% ipython --no-banner

In [1]: import numpy as np

In [2]: np.set_printoptions(precision=2, suppress=True, linewidth=120)

In [3]: rd = lambda a: np.round(a, 2) + 0

In [4]: mat = np.load("w.npy")

In [5]: print(mat)
[[ 2  0  0 -1  0]
 [ 0  0 -3  0  2]
 [ 0  0  0  1 -2]]

In [6]: W1 = np.array([[2, 6, 1, 6, 4],
   ...:     [7, 0, 7, 8, 7],
   ...:     [1, 8, 5, 5, 1],
   ...:     [1, 7, 4, 0, 5],
   ...:     [2, 5, 5, 7, 7]])

In [7]: beta = np.array([-2, 2, 1, 1, 0])

In [8]: act = np.maximum(mat @ W1 + beta, 0)

In [9]: print(np.linalg.matrix_rank(act))
2

In [10]: print(act)
[[ 1  7  0 13  3]
 [ 0  0  0  0 11]
 [ 0  0  0  0  0]]

In [11]: print(rd((act > 0).mean(axis=0)))
[0.33 0.33 0.   0.33 0.67]

In [12]: C = np.array([[1, 1, 1], [0, 1, 2], [1, 1, 1], [1, 0, 2], [0, 0, 2]])

In [13]: print((act @ C).round(6).argmax(axis=1))
[2 2 0]

In [14]: print(W1 @ C)
[[ 9  9 35]
 [22 14 44]
 [11 14 34]
 [ 5 12 29]
 [14 12 45]]

In [15]: print(act @ C)
[[14  8 47]
 [ 0  0 22]
 [ 0  0  0]]

In [16]: rng = np.random.default_rng(246)

In [17]: Y = act + rng.integers(-2, 3, (3, 2)) @ rng.integers(-2, 3, (2, 5))

In [18]: print(Y)
[[ 2 10 -2 15  1]
 [ 1  2 -2  1  9]
 [-1  0  2  1  2]]

In [19]: print(rd(np.linalg.svd(Y - act, compute_uv=False)))
[6.26 2.6  0.  ]

In [20]: print(np.abs(Y - act).sum(axis=1))
[10  8  6]

In [21]: print(np.linalg.matrix_rank(Y - act, tol=1e-8))
2

In [22]: print(Y - act)
[[ 1  3 -2  2 -2]
 [ 1  2 -2  1 -2]
 [-1  0  2  1  2]]

In [23]: gram = Y.T @ Y

In [24]: print(gram)
[[  6  22  -8  30   9]
 [ 22 104 -24 152  28]
 [ -8 -24  12 -30 -16]
 [ 30 152 -30 227  26]
 [  9  28 -16  26  86]]

In [25]: print(rd(np.linalg.svd(Y, compute_uv=False) ** 2))
[344.43  82.94   7.63]

In [26]: M = np.load("arr.npy")

In [27]: print(M)
[[-2.  1.  0.  0.  0.  0.]
 [ 0. -2.  1.  0.  0.  0.]
 [ 0.  0. -2.  1.  0.  0.]
 [ 0.  0.  0. -2.  1.  0.]
 [ 0.  0.  0.  0. -2.  1.]
 [ 0.  0.  0.  0.  0. -2.]]

In [28]: Q, R = np.linalg.qr(M)

In [29]: print(np.trace(Q @ Q.T))
6.0

In [30]: print(Q.shape, R.shape)
(6, 6) (6, 6)

In [31]: print(Q @ R)
[[-2.  1.  0.  0.  0.  0.]
 [ 0. -2.  1.  0.  0.  0.]
 [ 0.  0. -2.  1.  0.  0.]
 [ 0.  0.  0. -2.  1.  0.]
 [ 0.  0.  0.  0. -2.  1.]
 [ 0.  0.  0.  0.  0. -2.]]

In [32]: print(R)
[[-2.  1.  0.  0.  0.  0.]
 [ 0. -2.  1.  0.  0.  0.]
 [ 0.  0. -2.  1.  0.  0.]
 [ 0.  0.  0. -2.  1.  0.]
 [ 0.  0.  0.  0. -2.  1.]
 [ 0.  0.  0.  0.  0. -2.]]

In [33]: Y = np.linalg.inv(R)

In [34]: print(rd(np.linalg.det(R) * Y))
[[-32. -16.  -8.  -4.  -2.  -1.]
 [  0. -32. -16.  -8.  -4.  -2.]
 [  0.   0. -32. -16.  -8.  -4.]
 [  0.   0.   0. -32. -16.  -8.]
 [  0.   0.   0.   0. -32. -16.]
 [  0.   0.   0.   0.   0. -32.]]

In [35]: print(rd(np.linalg.cond(R)))
2.55

In [36]: print(np.allclose(Y, R.T))
False

In [37]: W0 = np.load("out5.npy")

In [38]: print(rd(W0))
[[ 0.87 -0.96  2.46  1.1  -1.79 -2.38  2.69]
 [ 0.98 -0.74  2.56  1.26 -1.71 -2.47  2.52]
 [-0.28  2.   -1.68 -0.15  2.04  1.72 -3.31]
 [-1.62 -2.23 -2.43 -2.49 -0.18  2.14  0.84]
 [ 1.56  1.15  2.87  2.28 -0.7  -2.63  0.64]
 [-1.31 -0.15 -2.84 -1.83  1.3   2.67 -1.73]
 [ 1.47  0.71  2.9   2.11 -0.98 -2.69  1.14]
 [-1.1  -3.05 -0.83 -1.86 -1.47  0.57  2.81]
 [ 0.39  2.75 -0.6   0.85  1.98  0.75 -3.43]
 [-1.59 -1.33 -2.83 -2.34  0.57  2.58 -0.42]
 [-1.5  -0.86 -2.9  -2.17  0.89  2.67 -0.98]
 [-0.72 -2.97 -0.03 -1.34 -1.81 -0.17  3.25]]

In [39]: left, s, VT = np.linalg.svd(W0)

In [40]: print(np.argmax(s[:-1] / (s[1:] + 1e-6)) + 1)
2

In [41]: print(rd(s))
[13.85 10.41  0.    0.    0.    0.    0.  ]

In [42]: Y = left[:, :2] @ np.diag(s[:2]) @ VT[:2]

In [43]: print(rd(np.linalg.norm(W0 - Y) / np.linalg.norm(W0)))
0.0

In [44]: print(rd(Y))
[[ 0.87 -0.96  2.46  1.1  -1.79 -2.38  2.69]
 [ 0.98 -0.74  2.56  1.26 -1.71 -2.47  2.52]
 [-0.28  2.   -1.68 -0.15  2.04  1.72 -3.31]
 [-1.62 -2.23 -2.43 -2.49 -0.18  2.14  0.84]
 [ 1.56  1.15  2.87  2.28 -0.7  -2.63  0.64]
 [-1.31 -0.15 -2.84 -1.83  1.3   2.67 -1.73]
 [ 1.47  0.71  2.9   2.11 -0.98 -2.69  1.14]
 [-1.1  -3.05 -0.83 -1.86 -1.47  0.57  2.81]
 [ 0.39  2.75 -0.6   0.85  1.98  0.75 -3.43]
 [-1.59 -1.33 -2.83 -2.34  0.57  2.58 -0.42]
 [-1.5  -0.86 -2.9  -2.17  0.89  2.67 -0.98]
 [-0.72 -2.97 -0.03 -1.34 -1.81 -0.17  3.25]]

In [45]: print(np.linalg.matrix_rank(Y))
2

In [46]: print(rd(np.abs(W0 - Y).max()))
0.0

In [47]: feats = np.loadtxt("run13.csv", delimiter=",")

In [48]: print(feats)
[[  15.99    1.99  -20.03  -45.9   -32.     10.     44.03]
 [  32.      4.01  -39.97  -91.99  -63.93   20.11   88.04]
 [  -6.02  -11.96    0.06 -104.02  -48.01    0.1    96.  ]
 [  30.97    4.99  -37.89  -77.14  -55.97   19.04   74.07]]

In [49]: Y = np.array([[8, -3], [6, 1], [-1, -2], [5, 5], [2, 0], [-6, 8], [1, 5]])

In [50]: print(rd(feats @ Y))
[[-149.58   64.73]
 [-300.4   129.08]
 [-640.7   -33.32]
 [-222.22  124.83]]

In [51]: print(rd(np.einsum("ik,kj->ij", feats, Y)))
[[-149.58   64.73]
 [-300.4   129.08]
 [-640.7   -33.32]
 [-222.22  124.83]]

In [52]: print(rd(np.einsum("ij,ij->i", feats, feats)))
[ 5830.29 23342.34 22520.42 17351.8 ]

In [53]: print(rd(np.einsum("ij->j", feats)))
[  72.94   -0.97  -97.83 -319.05 -199.91   49.25  302.14]

In [54]: print(rd(W0 @ np.linalg.pinv(W0) @ W0))
[[ 0.87 -0.96  2.46  1.1  -1.79 -2.38  2.69]
 [ 0.98 -0.74  2.56  1.26 -1.71 -2.47  2.52]
 [-0.28  2.   -1.68 -0.15  2.04  1.72 -3.31]
 [-1.62 -2.23 -2.43 -2.49 -0.18  2.14  0.84]
 [ 1.56  1.15  2.87  2.28 -0.7  -2.63  0.64]
 [-1.31 -0.15 -2.84 -1.83  1.3   2.67 -1.73]
 [ 1.47  0.71  2.9   2.11 -0.98 -2.69  1.14]
 [-1.1  -3.05 -0.83 -1.86 -1.47  0.57  2.81]
 [ 0.39  2.75 -0.6   0.85  1.98  0.75 -3.43]
 [-1.59 -1.33 -2.83 -2.34  0.57  2.58 -0.42]
 [-1.5  -0.86 -2.9  -2.17  0.89  2.67 -0.98]
 [-0.72 -2.97 -0.03 -1.34 -1.81 -0.17  3.25]]

In [55]: print(np.unique(W0.round(6), axis=0).shape)
(12, 7)

In [56]: print(np.linalg.lstsq(W0[:-1].T, W0[-1])[2])
2

In [57]: print(np.abs(np.diag(np.linalg.qr(W0)[1])) > 1e-9)
[ True  True False False False False False]

In [58]: u = np.array([2, 2])

In [59]: print(rd(np.cross(feats[2, :3], feats[3, :3])))
[ 452.87 -226.24  340.36]

In [60]: print(np.polyval(u, feats[2]))
[ -10.04  -21.92    2.12 -206.04  -94.02    2.2   194.  ]

In [61]: left, s, VT = np.linalg.svd(feats)

In [62]: print(np.argmax(s[:-1] / (s[1:] + 1e-6)) + 1)
2

In [63]: print(rd(s))
[257.04  54.57   0.13   0.05]

In [64]: Y = left[:, :2] @ np.diag(s[:2]) @ VT[:2]

In [65]: print(rd(np.abs(feats - Y).max()))
0.06

In [66]: print(rd(np.linalg.norm(feats - Y) / np.linalg.norm(feats)))
0.0

In [67]: print(np.linalg.matrix_rank(Y))
2

In [68]: data = np.loadtxt("a.csv", delimiter=",")

In [69]: print(rd(data))
[[-2.2   4.2  -1.2   2.56 -0.28]
 [-3.33  5.33 -2.33  3.46 -0.73]
 [-8.27 10.27 -7.27  7.41 -2.71]
 [ 1.03  0.97  2.03 -0.02  1.01]
 [-1.62  3.62 -0.62  2.1  -0.05]
 [ 3.43 -1.43  4.43 -1.94  1.97]
 [-2.78  4.78 -1.78  3.02 -0.51]
 [-1.16  3.16 -0.16  1.73  0.14]
 [ 3.3  -1.3   4.3  -1.84  1.92]
 [ 3.73 -1.73  4.73 -2.18  2.09]
 [ 5.01 -3.01  6.01 -3.21  2.6 ]
 [ 7.06 -5.06  8.06 -4.85  3.43]
 [ 2.81 -0.81  3.81 -1.45  1.72]
 [ 2.56 -0.56  3.56 -1.24  1.62]
 [-1.14  3.14 -0.14  1.71  0.14]
 [ 9.2  -7.2  10.2  -6.56  4.28]
 [-1.14  3.14 -0.14  1.71  0.14]
 [-3.63  5.63 -2.63  3.7  -0.85]
 [ 2.65 -0.65  3.65 -1.32  1.66]
 [ 6.94 -4.94  7.94 -4.75  3.38]
 [-1.31  3.31 -0.31  1.85  0.08]
 [ 0.77  1.23  1.77  0.19  0.91]
 [ 0.23  1.77  1.23  0.62  0.69]
 [ 3.62 -1.62  4.62 -2.09  2.05]
 [-4.44  6.44 -3.44  4.35 -1.18]
 [ 0.89  1.11  1.89  0.09  0.95]
 [ 0.28  1.72  1.28  0.58  0.71]
 [-0.45  2.45  0.55  1.16  0.42]
 [-7.04  9.04 -6.04  6.43 -2.22]
 [ 3.07 -1.07  4.07 -1.65  1.83]
 [ 4.23 -2.23  5.23 -2.58  2.29]
 [ 9.17 -7.17 10.17 -6.54  4.27]
 [ 6.65 -4.65  7.65 -4.52  3.26]]

In [70]: # null space of dimension 3

In [71]: u, g = data[18], data[29]

In [72]: print(rd(u @ g))
28.85

In [73]: pr = (u @ g) / (u @ u) * u

In [74]: print(rd(pr))
[ 3.03 -0.74  4.17 -1.51  1.9 ]

In [75]: print(rd((g - pr) @ u))
0.0
